>>> import numpy as np
>>> np.set_printoptions(precision=1, suppress=True, linewidth=100)
>>> K = np.array([[-1, -2, 3, -4], [1, -3, 3, -6], [3, 3, 0, 6], [-1, 1, -3, 2]])
>>> P = np.triu(np.array([[-3, 3, -4, -8], [8, 1, 9, -1], [6, -3, 9, 1], [-4, -3, 3, -2]]), 1) + np.eye(4)
>>> Y = P @ K @ np.linalg.inv(P)
>>> np.trace(Y), np.trace(K)
(np.float64(-2.0), np.int64(-2))
>>> print(Y)
[[  -2.  -25.  253. -356.]
 [  29.  -64.  698. -484.]
 [   2.   -2.   23.   -1.]
 [  -1.    4.  -43.   41.]]
>>> np.round(np.poly(Y), 1) + 0
array([ 1.,  2., -1., -9.,  0.])
>>> P @ K - K @ P
array([[ -1., -26.,  47., -71.],
       [ 28.,  23.,  34.,  54.],
       [ -1.,  -8., -18.,  29.],
       [  0.,   3., -13.,  -4.]])
>>> print(round(np.linalg.det(Y), 1))
0.0
>>> print(np.round(np.linalg.eigvals(K), 1) + 0)
[ 1.7+0.j   0. +0.j  -1.9+1.4j -1.9-1.4j]
>>> round(np.linalg.eigvals(K).sum().real, 1)
np.float64(-2.0)
>>> np.kron(np.eye(2, dtype=int), K)
array([[-1, -2,  3, -4,  0,  0,  0,  0],
       [ 1, -3,  3, -6,  0,  0,  0,  0],
       [ 3,  3,  0,  6,  0,  0,  0,  0],
       [-1,  1, -3,  2,  0,  0,  0,  0],
       [ 0,  0,  0,  0, -1, -2,  3, -4],
       [ 0,  0,  0,  0,  1, -3,  3, -6],
       [ 0,  0,  0,  0,  3,  3,  0,  6],
       [ 0,  0,  0,  0, -1,  1, -3,  2]])
>>> round(float(np.linalg.det(K[::-1])), 1)
0.0
>>> round(float(np.linalg.det(2 * K)), 1), np.round(np.linalg.det(K), 1)
(0.0, np.float64(0.0))
>>> np.einsum("ij,ji->", K, K)
np.int64(6)
>>> Uu, s, VT = np.linalg.svd(K)
>>> s.round(1) + 0
array([11.5,  4.4,  1.6,  0. ])
>>> Y = Uu[:, :3] @ np.diag(s[:3]) @ VT[:3]
>>> round(np.linalg.norm(K - Y, 2), 1), round(s[3], 1)
(np.float64(0.0), np.float64(0.0))
>>> round(np.linalg.norm(K - Y) / np.linalg.norm(K), 1)
np.float64(0.0)
>>> np.linalg.matrix_rank(K, rtol=0.05)
np.int64(3)
>>> print(np.linalg.norm(K, axis=1))
[5.5 7.4 7.3 3.9]
>>> print(round(float(np.linalg.norm(K[2] - K[1])), 1))
13.9
>>> C2 = K.T @ K
>>> np.diag(C2)
array([12, 23, 27, 92])
>>> np.linalg.matrix_rank(C2)
np.int64(3)
>>> Z = np.array([[-3, -4, 1], [3, 0, 0], [5, 0, 2]])
>>> W0 = np.repeat(Z, 22 // 3, axis=0)
>>> rng = np.random.default_rng(44)
>>> W0 = W0 + 0.1 * rng.normal(size=W0.shape)
>>> W0.round(1) + 0
array([[-2.9, -4. ,  1. ],
       [-2.9, -3.9,  1.1],
       [-3. , -4.1,  1. ],
       [-3.1, -3.9,  1. ],
       [-3.1, -4. ,  1.1],
       [-3. , -4.1,  1. ],
       [-3. , -3.9,  1.1],
       [ 2.9,  0. ,  0.1],
       [ 2.8,  0.1, -0.1],
       [ 3. ,  0.1,  0. ],
       [ 3. ,  0. ,  0. ],
       [ 2.9,  0. ,  0.2],
       [ 3.1,  0. ,  0. ],
       [ 3.1,  0.1, -0.1],
       [ 5.1,  0. ,  2.2],
       [ 5. ,  0.1,  1.9],
       [ 5. , -0.1,  1.9],
       [ 5.1, -0.1,  2. ],
       [ 4.9,  0. ,  2. ],
       [ 4.8,  0.1,  1.9],
       [ 5.2,  0.1,  2.1]])
>>> Y = np.c_[W0[:, :1] @ np.array([[1]]), np.array([0, 1, 2, 3, 0, 1, 2, 1, 3, 2, 1, 0, 0, 0, 0, 0, 3, 1, 2, 3, 1])]
>>> Y
array([[-2.9,  0. ],
       [-2.9,  1. ],
       [-3. ,  2. ],
       [-3.1,  3. ],
       [-3.1,  0. ],
       [-3. ,  1. ],
       [-3. ,  2. ],
       [ 2.9,  1. ],
       [ 2.8,  3. ],
       [ 3. ,  2. ],
       [ 3. ,  1. ],
       [ 2.9,  0. ],
       [ 3.1,  0. ],
       [ 3.1,  0. ],
       [ 5.1,  0. ],
       [ 5. ,  0. ],
       [ 5. ,  3. ],
       [ 5.1,  1. ],
       [ 4.9,  2. ],
       [ 4.8,  3. ],
       [ 5.2,  1. ]])
>>> np.linalg.matrix_rank(np.c_[W0, Y])
np.int64(4)
>>> x = np.array([1, 2, 0])
>>> a = np.maximum(W0 @ x, 0)
>>> np.maximum(W0 @ (3 * x), 0)
array([ 0. ,  0. ,  0. ,  0. ,  0. ,  0. ,  0. ,  8.4,  9. ,  9.7,  9.1,  9. ,  9.5,  9.6, 15.2,
       15.7, 14.7, 14.6, 15. , 14.8, 16.1])
>>> print(a)
[0.  0.  0.  0.  0.  0.  0.  2.8 3.  3.2 3.  3.  3.2 3.2 5.1 5.2 4.9 4.9 5.  4.9 5.4]
>>> np.flatnonzero(a > 1e-9)
array([ 7,  8,  9, 10, 11, 12, 13, 14, 15, 16, 17, 18, 19, 20])
